$ python3 -q
>>> import numpy as np
>>> from numpy import linalg as LA
>>> np.set_printoptions(precision=2, suppress=True, linewidth=200)
>>> mat = np.load("sample9.npy")
>>> mat
array([[-0.98, -1.44,  2.58, -0.15],
       [-1.94, -1.83,  1.23, -0.28],
       [-0.71, -1.42,  2.87, -0.14],
       [-0.65, -5.98, -1.63, -1.66],
       [-1.68,  0.67,  4.  ,  0.56],
       [-0.32, -0.1 ,  4.58,  0.3 ],
       [ 0.13,  0.32,  5.45,  0.44],
       [ 0.37, -2.9 ,  2.47, -0.63],
       [-1.11,  3.56,  7.45,  1.52],
       [-0.03,  1.32,  6.28,  0.77],
       [-2.01,  1.53,  4.52,  0.84],
       [-1.67,  1.7 ,  5.03,  0.9 ],
       [-1.48, -1.77,  1.75, -0.26],
       [-0.81, -3.57,  0.62, -0.86],
       [-0.51, -8.45, -3.96, -2.48],
       [-0.75,  4.4 ,  8.64,  1.8 ],
       [-0.6 , -3.01,  1.39, -0.67],
       [-1.82, -1.79,  1.39, -0.26],
       [-1.9 ,  4.01,  7.11,  1.67],
       [-1.17, -2.58,  1.25, -0.53],
       [ 0.72, -0.39,  5.33,  0.2 ],
       [-0.16, -2.15,  2.69, -0.38],
       [-3.12, -3.44, -1.56, -0.81],
       [-0.88,  2.56,  6.68,  1.19],
       [-0.03, -1.57,  3.4 , -0.19]])
>>> # null space of dimension 1
>>> Xs = mat - mat.mean(axis=1)
Traceback (most recent call last):
  File "<python-input-6>", line 1, in <module>
    Xs = mat - mat.mean(axis=1)
         ~~~~^~~~~~~~~~~~~~~~~~
ValueError: operands could not be broadcast together with shapes (25,4) (25,) 
>>> Xs = mat - mat.mean(axis=0)
>>> left, sigma, vt = LA.svd(Xs, full_matrices=False)
>>> np.round(sigma ** 2 / (sigma ** 2).sum(), 2) + 0
array([0.94, 0.06, 0.  , 0.  ])
>>> LA.matrix_rank(Xs)
np.int64(2)
>>> round((sigma ** 2).sum() ** 2 / (sigma ** 4).sum(), 2)
np.float64(1.13)
>>> np.round(Xs.mean(axis=0), 2) + 0
array([0., 0., 0., 0.])
>>> print(np.abs(vt[0]).argmax())
2
>>> A = np.loadtxt("w.csv", delimiter=",")
>>> print(A)
[[ 0. -1. -4. -2.  1. -2.  1. -1.  3. -1. -1. -3.]
 [ 0.  0. -4. -1.  2. -2. -1.  2. -2.  5. -5.  3.]
 [ 0.  0.  0. -2.  1.  5. -2.  4.  4.  0. -1.  3.]
 [ 0.  0.  0.  0. -3. -1.  0. -4. -4.  1.  0.  2.]
 [ 0.  0.  0.  0.  0.  5. -1.  2. -5.  0.  1. -4.]
 [ 0.  0.  0.  0.  0.  0.  2.  3.  5.  2. -1.  5.]
 [ 0.  0.  0.  0.  0.  0.  0.  3. -5. -3.  1. -1.]
 [ 0.  0.  0.  0.  0.  0.  0.  0. -3.  2.  2.  4.]
 [ 0.  0.  0.  0.  0.  0.  0.  0.  0.  0. -1.  0.]
 [ 0.  0.  0.  0.  0.  0.  0.  0.  0.  0.  4.  1.]
 [ 0.  0.  0.  0.  0.  0.  0.  0.  0.  0.  0.  0.]
 [ 0.  0.  0.  0.  0.  0.  0.  0.  0.  0.  0.  0.]]
>>> def softmax(z):
...     e = np.exp(z - z.max(axis=-1, keepdims=True))
...     return e / e.sum(axis=-1, keepdims=True)
... 
>>> np.round(softmax(10 * A[4]), 2) + 0
array([0., 0., 0., 0., 0., 1., 0., 0., 0., 0., 0., 0.])
>>> print(np.round(softmax(A[4]), 2) + 0)
[0.01 0.01 0.01 0.01 0.01 0.9  0.   0.04 0.   0.01 0.02 0.  ]
>>> softmax(A).sum(axis=1)
array([1., 1., 1., 1., 1., 1., 1., 1., 1., 1., 1., 1.])
>>> att = A @ A.T / np.sqrt(12)
>>> np.round(softmax(att), 2) + 0
array([[1.  , 0.  , 0.  , 0.  , 0.  , 0.  , 0.  , 0.  , 0.  , 0.  , 0.  , 0.  ],
       [0.  , 1.  , 0.  , 0.  , 0.  , 0.  , 0.  , 0.  , 0.  , 0.  , 0.  , 0.  ],
       [0.  , 0.  , 1.  , 0.  , 0.  , 0.  , 0.  , 0.  , 0.  , 0.  , 0.  , 0.  ],
       [0.  , 0.  , 0.  , 1.  , 0.  , 0.  , 0.  , 0.  , 0.  , 0.  , 0.  , 0.  ],
       [0.  , 0.  , 0.  , 0.  , 1.  , 0.  , 0.  , 0.  , 0.  , 0.  , 0.  , 0.  ],
       [0.  , 0.  , 0.  , 0.  , 0.  , 1.  , 0.  , 0.  , 0.  , 0.  , 0.  , 0.  ],
       [0.  , 0.  , 0.  , 0.  , 0.07, 0.  , 0.93, 0.  , 0.  , 0.  , 0.  , 0.  ],
       [0.  , 0.01, 0.  , 0.04, 0.  , 0.  , 0.  , 0.94, 0.  , 0.  , 0.  , 0.  ],
       [0.09, 0.28, 0.09, 0.07, 0.05, 0.09, 0.05, 0.04, 0.09, 0.02, 0.07, 0.07],
       [0.  , 0.  , 0.  , 0.01, 0.01, 0.01, 0.01, 0.18, 0.  , 0.76, 0.01, 0.01],
       [0.08, 0.08, 0.08, 0.08, 0.08, 0.08, 0.08, 0.08, 0.08, 0.08, 0.08, 0.08],
       [0.08, 0.08, 0.08, 0.08, 0.08, 0.08, 0.08, 0.08, 0.08, 0.08, 0.08, 0.08]])
>>> print(np.round(softmax(att + np.triu(np.full(att.shape, -np.inf), 1)), 2) + 0)
[[1.   0.   0.   0.   0.   0.   0.   0.   0.   0.   0.   0.  ]
 [0.   1.   0.   0.   0.   0.   0.   0.   0.   0.   0.   0.  ]
 [0.   0.   1.   0.   0.   0.   0.   0.   0.   0.   0.   0.  ]
 [0.   0.   0.   1.   0.   0.   0.   0.   0.   0.   0.   0.  ]
 [0.   0.   0.   0.   1.   0.   0.   0.   0.   0.   0.   0.  ]
 [0.   0.   0.   0.   0.   1.   0.   0.   0.   0.   0.   0.  ]
 [0.   0.   0.   0.   0.07 0.   0.93 0.   0.   0.   0.   0.  ]
 [0.   0.01 0.   0.04 0.   0.   0.   0.95 0.   0.   0.   0.  ]
 [0.11 0.34 0.11 0.08 0.06 0.11 0.06 0.04 0.11 0.   0.   0.  ]
 [0.   0.   0.   0.01 0.01 0.01 0.01 0.18 0.   0.77 0.   0.  ]
 [0.09 0.09 0.09 0.09 0.09 0.09 0.09 0.09 0.09 0.09 0.09 0.  ]
 [0.08 0.08 0.08 0.08 0.08 0.08 0.08 0.08 0.08 0.08 0.08 0.08]]
>>> np.round(softmax(att)[4] @ A, 2) + 0
array([ 0.,  0.,  0.,  0.,  0.,  5., -1.,  2., -5.,  0.,  1., -4.])
>>> x = np.array([1, 3, 3, 1])
>>> a = np.maximum(mat @ x, 0)
>>> np.tanh(mat @ x)
array([ 0.98, -1.  ,  1.  , -1.  ,  1.  ,  1.  ,  1.  , -0.92,  1.  ,  1.  ,  1.  ,  1.  , -0.95, -1.  , -1.  ,  1.  , -1.  , -1.  ,  1.  , -1.  ,  1.  ,  0.79, -1.  ,  1.  ,  1.  ])
>>> mat * (a > 1e-9)[:, None]
array([[-0.98, -1.44,  2.58, -0.15],
       [-0.  , -0.  ,  0.  , -0.  ],
       [-0.71, -1.42,  2.87, -0.14],
       [-0.  , -0.  , -0.  , -0.  ],
       [-1.68,  0.67,  4.  ,  0.56],
       [-0.32, -0.1 ,  4.58,  0.3 ],
       [ 0.13,  0.32,  5.45,  0.44],
       [ 0.  , -0.  ,  0.  , -0.  ],
       [-1.11,  3.56,  7.45,  1.52],
       [-0.03,  1.32,  6.28,  0.77],
       [-2.01,  1.53,  4.52,  0.84],
       [-1.67,  1.7 ,  5.03,  0.9 ],
       [-0.  , -0.  ,  0.  , -0.  ],
       [-0.  , -0.  ,  0.  , -0.  ],
       [-0.  , -0.  , -0.  , -0.  ],
       [-0.75,  4.4 ,  8.64,  1.8 ],
       [-0.  , -0.  ,  0.  , -0.  ],
       [-0.  , -0.  ,  0.  , -0.  ],
       [-1.9 ,  4.01,  7.11,  1.67],
       [-0.  , -0.  ,  0.  , -0.  ],
       [ 0.72, -0.39,  5.33,  0.2 ],
       [-0.16, -2.15,  2.69, -0.38],
       [-0.  , -0.  , -0.  , -0.  ],
       [-0.88,  2.56,  6.68,  1.19],
       [-0.03, -1.57,  3.4 , -0.19]])
>>> mat.T @ a
array([-239.81,  578.55, 1672.72,  281.78])
>>> feats = np.loadtxt("m.csv", delimiter=",")
>>> feats
array([[ 35.99,   8.94,  18.09,  80.88,  27.07,  -0.03,  71.97,  18.08,  81.01,  18.01],
       [  7.95,   2.  ,   4.05,  17.99,   6.02,   0.02,  16.02,   3.87,  18.03,   3.95],
       [  8.02,   5.01,  -5.85,  26.96,  -1.03,  -3.99,  32.01,  10.03,  41.03,  -4.04],
       [ -8.03,  -1.99,  -4.05, -18.01,  -6.07,  -0.07, -15.99,  -3.96, -17.99,  -3.91],
       [ -2.06,  -7.99,  24.04, -26.93,  15.94,  10.  , -44.12, -16.05, -61.96,  19.05],
       [  6.03,   6.09, -12.06,  27.01,  -5.93,  -6.02,  35.94,  11.9 ,  47.96,  -8.89]])
>>> left, sigma, vt = LA.svd(feats)
>>> np.argmax(sigma[:-1] / (sigma[1:] + 1e-6)) + 1
np.int64(2)
>>> M2 = left[:, :2] @ np.diag(sigma[:2]) @ vt[:2]
>>> LA.matrix_rank(M2)
np.int64(2)
>>> print(LA.matrix_rank(feats, rtol=0.05))
2
>>> x = np.array([-3, -2, -2, -3, 3, 0, -3, -2, 1, -3])
>>> x @ feats
Traceback (most recent call last):
  File "<python-input-37>", line 1, in <module>
    x @ feats
    ~~^~~~~~~
ValueError: matmul: Input operand 1 has a mismatch in its core dimension 0, with gufunc signature (n?,k),(k,m?)->(n?,m?) (size 6 is different from 10)
>>> feats @ np.eye(10)[6]
array([ 71.97,  16.02,  32.01, -15.99, -44.12,  35.94])
>>> np.sign((feats @ x).round(6))
array([-1., -1., -1.,  1.,  1., -1.])
>>> (feats * x).sum(axis=1)
array([-548.55, -121.48, -169.29,  121.62,  148.04, -161.96])
>>> LA.norm(feats @ x) <= LA.norm(feats, 2) * LA.norm(x) + 1e-9
np.True_
>>> feats @ np.ones(10)
array([360.01,  79.9 , 108.15, -80.07, -90.08, 102.03])
>>> [round(float(x), 2) for x in LA.svd(feats, compute_uv=False)[:3]]
[190.37, 62.43, 0.24]
>>> np.argsort(-LA.norm(feats, axis=0).round(6), kind="stable")[:3]
array([8, 6, 3])
>>> softmax(feats).sum(axis=1)
array([1., 1., 1., 1., 1., 1.])
>>> np.round(softmax(10 * feats[4]), 2) + 0
array([0., 0., 1., 0., 0., 0., 0., 0., 0., 0.])
>>> att = feats @ feats.T / np.sqrt(10)
>>> softmax(att)[4] @ feats
array([ -2.06,  -7.99,  24.04, -26.93,  15.94,  10.  , -44.12, -16.05, -61.96,  19.05])
